$ python3 -q
>>> import numpy as np
>>> import numpy.linalg as la
>>> np.set_printoptions(precision=3, suppress=True, linewidth=120)
>>> def tidy(a):
...     return np.round(a, 3) + 0
... 
>>> K = np.loadtxt("test2.csv", delimiter=",")
>>> tidy(K)
array([[ 1.   ,  0.   ,  0.   ],
       [ 0.   ,  0.839, -0.545],
       [ 0.   ,  0.545,  0.839]])
>>> # columns are unit length and at right angles
>>> (K != 0).astype(int)
array([[1, 0, 0],
       [0, 1, 1],
       [0, 1, 1]])
>>> vec = np.array([2, 0, 3])
>>> a = np.maximum(K @ vec, 0)
>>> print(np.flatnonzero(a > 1e-9))
[0 2]
>>> f = np.array([5, 1, 5])
>>> A2 = K + np.outer(f, np.eye(3)[0])
>>> tidy(A2)
array([[ 6.   ,  0.   ,  0.   ],
       [ 1.   ,  0.839, -0.545],
       [ 5.   ,  0.545,  0.839]])
>>> print(la.matrix_rank(A2 - K))
1
>>> print(tidy(np.trace(K)))
2.677
>>> tidy(np.sort(np.abs(la.eigvals(K))))
array([1., 1., 1.])
>>> print(tidy(K @ K))
[[ 1.     0.     0.   ]
 [ 0.     0.407 -0.914]
 [ 0.     0.914  0.407]]
>>> tidy(np.abs(la.eigvals(K)).max())
np.float64(1.0)
>>> np.allclose(K, K.T)
False
>>> tidy(la.matrix_power(K, 3))
array([[ 1.   ,  0.   ,  0.   ],
       [ 0.   , -0.156, -0.988],
       [ 0.   ,  0.988, -0.156]])
>>> F = np.load("sample13.npy")
>>> print(F)
[[ 3.  2.  0. -2.]
 [ 0.  7.  0. -4.]
 [ 0.  6.  2. -5.]
 [ 0.  6.  0. -3.]]
>>> A2 = la.inv(F)
>>> tidy(A2)
array([[ 0.333, -0.667,  0.   ,  0.667],
       [ 0.   , -1.   ,  0.   ,  1.333],
       [ 0.   , -2.   ,  0.5  ,  1.833],
       [ 0.   , -2.   ,  0.   ,  2.333]])
>>> np.allclose(A2, F.T)
False
>>> tidy(F @ A2)
array([[1., 0., 0., 0.],
       [0., 1., 0., 0.],
       [0., 0., 1., 0.],
       [0., 0., 0., 1.]])
>>> tidy(la.det(2 * A2)), tidy(la.det(A2))
(np.float64(0.889), np.float64(0.056))
>>> tidy(la.det(A2[::-1]))
np.float64(0.056)
>>> print(tidy(np.kron(np.eye(2, dtype=int), A2)))
[[ 0.333 -0.667  0.     0.667  0.     0.     0.     0.   ]
 [ 0.    -1.     0.     1.333  0.     0.     0.     0.   ]
 [ 0.    -2.     0.5    1.833  0.     0.     0.     0.   ]
 [ 0.    -2.     0.     2.333  0.     0.     0.     0.   ]
 [ 0.     0.     0.     0.     0.333 -0.667  0.     0.667]
 [ 0.     0.     0.     0.     0.    -1.     0.     1.333]
 [ 0.     0.     0.     0.     0.    -2.     0.5    1.833]
 [ 0.     0.     0.     0.     0.    -2.     0.     2.333]]
>>> A2 = np.array([[3, -3], [-3, -2], [1, 1], [0, 1]])
>>> A2.T @ F.T
array([[  3., -21., -16., -18.],
       [-15., -18., -15., -15.]])
>>> np.vstack([F, A2.T]).shape
(6, 4)
>>> print(np.einsum("ik,kj->ij", F, A2))
[[  3. -15.]
 [-21. -18.]
 [-16. -15.]
 [-18. -15.]]
>>> w, evecs = la.eig(F)
>>> tidy(np.sort(la.eigvals(F @ F)))
array([1., 4., 9., 9.])
>>> np.prod(w)
np.float64(18.0)
>>> w
array([3., 2., 3., 1.])
>>> rng = np.random.default_rng(10)
>>> lab = rng.permutation(4)
>>> lab
array([2, 3, 1, 0])
>>> A2 = F[lab][:, lab]
>>> print(A2)
[[ 2. -5.  6.  0.]
 [ 0. -3.  6.  0.]
 [ 0. -4.  7.  0.]
 [ 0. -2.  2.  3.]]
>>> np.allclose(A2, F)
False
>>> print(np.trace(A2))
9.0
>>> W0 = np.load("arr.npy")
>>> W0
array([[12., 24.,  9.,  3., 15.],
       [24., 67., 24.,  8., 40.],
       [ 9., 24., 12.,  3., 15.],
       [ 3.,  8.,  3.,  4.,  5.],
       [15., 40., 15.,  5., 28.]])
>>> # equal to its transpose
>>> W1 = np.array([[3, 0, 0, 1, 3, 3],
...     [0, 2, 3, 0, 1, 3],
...     [2, 0, 2, 0, 2, 3],
...     [3, 2, 1, 2, 1, 0],
...     [1, 3, 2, 0, 1, 3]])
>>> c = np.array([0, -2, 0, 0, -2, 2])
>>> act = np.maximum(W0 @ W1 + c, 0)
>>> print((act > 0).astype(int))
[[1 1 1 1 1 1]
 [1 1 1 1 1 1]
 [1 1 1 1 1 1]
 [1 1 1 1 1 1]
 [1 1 1 1 1 1]]
>>> print((act > 0).mean(axis=0))
[1. 1. 1. 1. 1. 1.]
>>> basis = np.array([[-5, 5], [4, -4], [1, -2], [5, -3], [-2, -5], [4, 0]])
>>> act @ basis
array([[  751.,  -768.],
       [ 2091., -2111.],
       [  763.,  -771.],
       [  263.,  -259.],
       [ 1326., -1325.]])
>>> (act @ basis).round(6).argmax(axis=1)
array([0, 0, 0, 0, 0])
>>> print(W1 @ basis)
[[ -4  -3]
 [ 21 -19]
 [  0  -4]
 [  2  -6]
 [ 19 -16]]
>>> vec = np.array([-1, 0, -3, -5, 3])
>>> target = W0 @ vec
>>> c, lr = np.zeros(5), 1 / la.norm(W0, 2) ** 2
>>> for i in range(10):
...     c -= lr * W0.T @ (W0 @ c - target)
...     if i % 2 == 0: print(i, round(la.norm(W0 @ c - target), 3))
... 
0 19.877
2 19.848
4 19.819
6 19.79
8 19.761
>>> tidy(la.cond(W0))
np.float64(37.0)
>>> tidy(c)
array([-0.062, -0.147, -0.077, -0.055, -0.07 ])
>>> w, evecs = la.eig(W0)
>>> tidy(np.sort(la.eigvals(la.inv(W0))))
array([0.009, 0.333, 0.333, 0.333, 0.333])
>>> U, s, VT = la.svd(W0)
>>> print(tidy(s))
[111.   3.   3.   3.   3.]
>>> A2 = U[:, :1] @ np.diag(s[:1]) @ VT[:1]
>>> tidy(la.norm(W0 - A2) / la.norm(W0))
np.float64(0.054)
>>> la.matrix_rank(A2)
np.int64(1)
>>> tidy(np.abs(W0 - A2).max())
np.float64(2.972)
>>> print(la.matrix_rank(W0, rtol=0.05))
1
>>> m1 = np.loadtxt("out19.csv", delimiter=",")
>>> m1
array([[ 0.3  ,  0.6  ,  0.8  ,  0.738],
       [-0.1  , -1.4  ,  0.9  , -0.221],
       [ 1.2  ,  1.2  ,  0.7  ,  5.057],
       [ 1.6  , -0.8  ,  0.8  ,  5.873],
       [ 1.1  ,  0.8  ,  0.   ,  4.729],
       [-2.1  ,  0.4  ,  2.   , -8.089],
       [ 0.1  , -1.7  ,  0.8  ,  0.519],
       [ 2.   ,  0.   , -0.1  ,  7.248],
       [ 1.5  , -0.7  , -0.9  ,  5.991],
       [ 0.2  ,  1.2  ,  0.8  ,  0.275],
       [ 0.9  ,  1.4  , -1.2  ,  3.416]])
>>> # column 3 dominates
>>> A2 = m1 / np.sqrt((m1 ** 2).mean(axis=1, keepdims=True))
>>> la.matrix_rank(m1 - m1.mean(axis=1, keepdims=True))
np.int64(3)
>>> tidy(A2[10])
array([ 0.452,  0.703, -0.602,  1.714])
>>> A2 = m1 / la.norm(m1, axis=1, keepdims=True)
>>> G = A2 @ A2.T
>>> tidy(np.degrees(np.arccos(np.clip(G[3, 4], -1, 1))))
np.float64(18.487)
>>> (np.abs(G) > 0.9).astype(int)
array([[1, 0, 0, 0, 0, 0, 0, 0, 0, 0, 0],
       [0, 1, 0, 0, 0, 0, 1, 0, 0, 0, 0],
       [0, 0, 1, 1, 1, 0, 0, 1, 1, 0, 0],
       [0, 0, 1, 1, 1, 1, 0, 1, 1, 0, 0],
       [0, 0, 1, 1, 1, 1, 0, 1, 1, 0, 1],
       [0, 0, 0, 1, 1, 1, 0, 1, 1, 0, 1],
       [0, 1, 0, 0, 0, 0, 1, 0, 0, 0, 0],
       [0, 0, 1, 1, 1, 1, 0, 1, 1, 0, 0],
       [0, 0, 1, 1, 1, 1, 0, 1, 1, 0, 0],
       [0, 0, 0, 0, 0, 0, 0, 0, 0, 1, 0],
       [0, 0, 0, 0, 1, 1, 0, 0, 0, 0, 1]])
>>> tidy(G[3])
array([ 0.628,  0.037,  0.937,  1.   ,  0.948, -0.931,  0.431,  0.981,  0.963,  0.176,  0.787])
